In [1]: import numpy as np

In [2]: np.set_printoptions(precision=3, suppress=True, linewidth=100, sign=" ")

In [3]: K = np.load("case0.npy")

In [4]: K
Out[4]: 
array([[ 1.621,  3.452,  1.728,  0.062,  3.415,  3.428,  3.391,  1.729,  1.644,  1.791, -0.006,
         1.77 ],
       [-0.317, -0.592, -0.286,  0.002, -0.471, -0.533, -0.542, -0.334, -0.351, -0.259, -0.055,
        -0.225],
       [ 0.876,  1.726,  0.89 ,  0.075,  1.702,  1.733,  1.754,  0.85 ,  0.908,  0.904,  0.026,
         0.9  ],
       [ 0.447,  1.054,  0.453, -0.015,  1.025,  0.927,  0.994,  0.535,  0.523,  0.515,  0.021,
         0.444],
       [-0.59 , -1.143, -0.506,  0.031, -1.175, -1.134, -1.126, -0.566, -0.592, -0.585, -0.112,
        -0.588],
       [-0.614, -1.036, -0.545, -0.002, -1.058, -1.142, -1.112, -0.586, -0.542, -0.524, -0.078,
        -0.527],
       [ 0.765,  1.557,  0.739, -0.03 ,  1.632,  1.573,  1.476,  0.785,  0.741,  0.721, -0.02 ,
         0.733],
       [-1.556, -3.127, -1.586,  0.026, -3.188, -3.16 , -3.279, -1.665, -1.578, -1.622,  0.011,
        -1.629],
       [ 0.628,  1.264,  0.603,  0.02 ,  1.307,  1.195,  1.145,  0.581,  0.568,  0.646, -0.03 ,
         0.618],
       [ 1.404,  2.791,  1.383,  0.035,  2.821,  2.841,  2.808,  1.406,  1.382,  1.385, -0.029,
         1.413],
       [ 0.79 ,  1.363,  0.749,  0.026,  1.358,  1.345,  1.34 ,  0.73 ,  0.656,  0.712, -0.012,
         0.761],
       [-0.122, -0.066, -0.099,  0.035, -0.131, -0.161, -0.288, -0.073, -0.206, -0.101,  0.04 ,
        -0.08 ]])

In [5]: round(float(np.linalg.norm(K)), 3)
Out[5]: 15.29

In [6]: np.unravel_index(np.abs(K).argmax(), K.shape)
Out[6]: (np.int64(0), np.int64(1))

In [7]: K.sum(axis=1)
Out[7]: 
array([ 24.025,  -3.963,  12.344,   6.923,  -8.086,  -7.766,  10.672, -22.353,   8.545,  19.64 ,
         9.818,  -1.252])

In [8]: np.count_nonzero(K)
Out[8]: np.int64(144)

In [9]: np.linalg.matrix_rank(K)
Out[9]: np.int64(12)

In [10]: Y = K / np.sqrt((K ** 2).mean(axis=1, keepdims=True))

In [11]: np.linalg.matrix_rank(K - K.mean(axis=1, keepdims=True))
Out[11]: np.int64(11)

In [12]: np.linalg.matrix_rank(Y) == np.linalg.matrix_rank(K)
Out[12]: np.True_

In [13]: np.linalg.norm(Y, axis=1)
Out[13]: 
array([ 3.464,  3.464,  3.464,  3.464,  3.464,  3.464,  3.464,  3.464,  3.464,  3.464,  3.464,
        3.464])

In [14]: np.argsort(-np.linalg.norm(K, axis=0).round(6), kind="stable")[:3]
Out[14]: array([ 4,  6,  5])

In [15]: np.linalg.matrix_rank(K, rtol=0.1)
Out[15]: np.int64(1)

In [16]: np.linalg.cond(K) > 100
Out[16]: np.True_

In [17]: th = np.radians(135)

In [18]: R = np.eye(12)

In [19]: R[3, 3] = R[5, 5] = np.cos(th)

In [20]: R[3, 5], R[5, 3] = -np.sin(th), np.sin(th)

In [21]: R
Out[21]: 
array([[ 1.   ,  0.   ,  0.   ,  0.   ,  0.   ,  0.   ,  0.   ,  0.   ,  0.   ,  0.   ,  0.   ,
         0.   ],
       [ 0.   ,  1.   ,  0.   ,  0.   ,  0.   ,  0.   ,  0.   ,  0.   ,  0.   ,  0.   ,  0.   ,
         0.   ],
       [ 0.   ,  0.   ,  1.   ,  0.   ,  0.   ,  0.   ,  0.   ,  0.   ,  0.   ,  0.   ,  0.   ,
         0.   ],
       [ 0.   ,  0.   ,  0.   , -0.707,  0.   , -0.707,  0.   ,  0.   ,  0.   ,  0.   ,  0.   ,
         0.   ],
       [ 0.   ,  0.   ,  0.   ,  0.   ,  1.   ,  0.   ,  0.   ,  0.   ,  0.   ,  0.   ,  0.   ,
         0.   ],
       [ 0.   ,  0.   ,  0.   ,  0.707,  0.   , -0.707,  0.   ,  0.   ,  0.   ,  0.   ,  0.   ,
         0.   ],
       [ 0.   ,  0.   ,  0.   ,  0.   ,  0.   ,  0.   ,  1.   ,  0.   ,  0.   ,  0.   ,  0.   ,
         0.   ],
       [ 0.   ,  0.   ,  0.   ,  0.   ,  0.   ,  0.   ,  0.   ,  1.   ,  0.   ,  0.   ,  0.   ,
         0.   ],
       [ 0.   ,  0.   ,  0.   ,  0.   ,  0.   ,  0.   ,  0.   ,  0.   ,  1.   ,  0.   ,  0.   ,
         0.   ],
       [ 0.   ,  0.   ,  0.   ,  0.   ,  0.   ,  0.   ,  0.   ,  0.   ,  0.   ,  1.   ,  0.   ,
         0.   ],
       [ 0.   ,  0.   ,  0.   ,  0.   ,  0.   ,  0.   ,  0.   ,  0.   ,  0.   ,  0.   ,  1.   ,
         0.   ],
       [ 0.   ,  0.   ,  0.   ,  0.   ,  0.   ,  0.   ,  0.   ,  0.   ,  0.   ,  0.   ,  0.   ,
         1.   ]])

In [22]: Y = K @ R.T

In [23]: np.allclose(K @ K.T, Y @ Y.T)
Out[23]: True

In [24]: np.linalg.svd(K, compute_uv=False), np.linalg.svd(Y, compute_uv=False)
Out[24]: 
(array([ 15.282,   0.294,   0.211,   0.197,   0.173,   0.134,   0.124,   0.118,   0.045,   0.04 ,
          0.024,   0.006]),
 array([ 15.282,   0.294,   0.211,   0.197,   0.173,   0.134,   0.124,   0.118,   0.045,   0.04 ,
          0.024,   0.006]))

In [25]: np.allclose(np.linalg.norm(K, axis=1), np.linalg.norm(Y, axis=1))
Out[25]: True

In [26]: np.round(np.linalg.det(K), 3)
Out[26]: np.float64(-0.0)

In [27]: round(float(np.abs(np.linalg.eigvals(K)).max()), 3)
Out[27]: 1.158

In [28]: np.allclose(K @ K.T, K.T @ K)
Out[28]: False

In [29]: arr = np.array([[2, 0, -2, 0, -2, 1, 3, 1, 1, -2, -3],
    ...:     [-3, -3, 3, -2, 0, -1, 1, 3, -3, 1, 2],
    ...:     [-2, 1, 2, 1, -3, 1, 3, 3, 2, -2, 0],
    ...:     [2, -1, 3, 1, 2, 3, -2, -3, 0, -3, 1],
    ...:     [1, 1, -1, 3, -3, 3, -1, -2, 3, -1, 0],
    ...:     [0, 0, 3, -3, 2, -2, -3, -1, 3, -1, 3],
    ...:     [2, 1, -3, 1, 1, -2, 3, -1, -3, 2, -2],
    ...:     [-1, 0, -1, -1, -2, 2, 1, 0, -2, 0, -1],
    ...:     [2, 2, -3, 2, 1, 0, 1, -2, 0, 0, 3],
    ...:     [3, 1, 3, 3, -1, 1, 3, 0, 2, 3, 3],
    ...:     [-2, 0, 1, 1, -3, 0, -1, 3, -3, 2, 0],
    ...:     [-1, -3, -2, -3, -3, 2, -3, -2, -2, 3, 1],
    ...:     [0, 3, -1, -3, 2, -1, 0, -3, 3, 1, 2],
    ...:     [3, 1, -2, 3, 1, 1, 2, 3, -3, 1, 1],
    ...:     [1, -2, 1, -2, -1, 0, -1, 1, 0, 3, 0]])

In [30]: arr[:, 5] = -3 * arr[:, 2]

In [31]: arr
Out[31]: 
array([[ 2,  0, -2,  0, -2,  6,  3,  1,  1, -2, -3],
       [-3, -3,  3, -2,  0, -9,  1,  3, -3,  1,  2],
       [-2,  1,  2,  1, -3, -6,  3,  3,  2, -2,  0],
       [ 2, -1,  3,  1,  2, -9, -2, -3,  0, -3,  1],
       [ 1,  1, -1,  3, -3,  3, -1, -2,  3, -1,  0],
       [ 0,  0,  3, -3,  2, -9, -3, -1,  3, -1,  3],
       [ 2,  1, -3,  1,  1,  9,  3, -1, -3,  2, -2],
       [-1,  0, -1, -1, -2,  3,  1,  0, -2,  0, -1],
       [ 2,  2, -3,  2,  1,  9,  1, -2,  0,  0,  3],
       [ 3,  1,  3,  3, -1, -9,  3,  0,  2,  3,  3],
       [-2,  0,  1,  1, -3, -3, -1,  3, -3,  2,  0],
       [-1, -3, -2, -3, -3,  6, -3, -2, -2,  3,  1],
       [ 0,  3, -1, -3,  2,  3,  0, -3,  3,  1,  2],
       [ 3,  1, -2,  3,  1,  6,  2,  3, -3,  1,  1],
       [ 1, -2,  1, -2, -1, -3, -1,  1,  0,  3,  0]])

In [32]: # rows and columns are dependent

In [33]: u = np.array([0, -3, -3])

In [34]: np.polyval(u, arr[10])
Out[34]: array([  3,  -3,  -6,  -6,   6,   6,   0, -12,   6,  -9,  -3])

In [35]: np.cross(arr[10, :3], arr[4, :3])
Out[35]: array([-1, -1, -2])

In [36]: np.convolve(arr[10], u)
Out[36]: array([ 0,  6,  6, -3, -6,  6, 18, 12, -6,  0,  3, -6,  0])
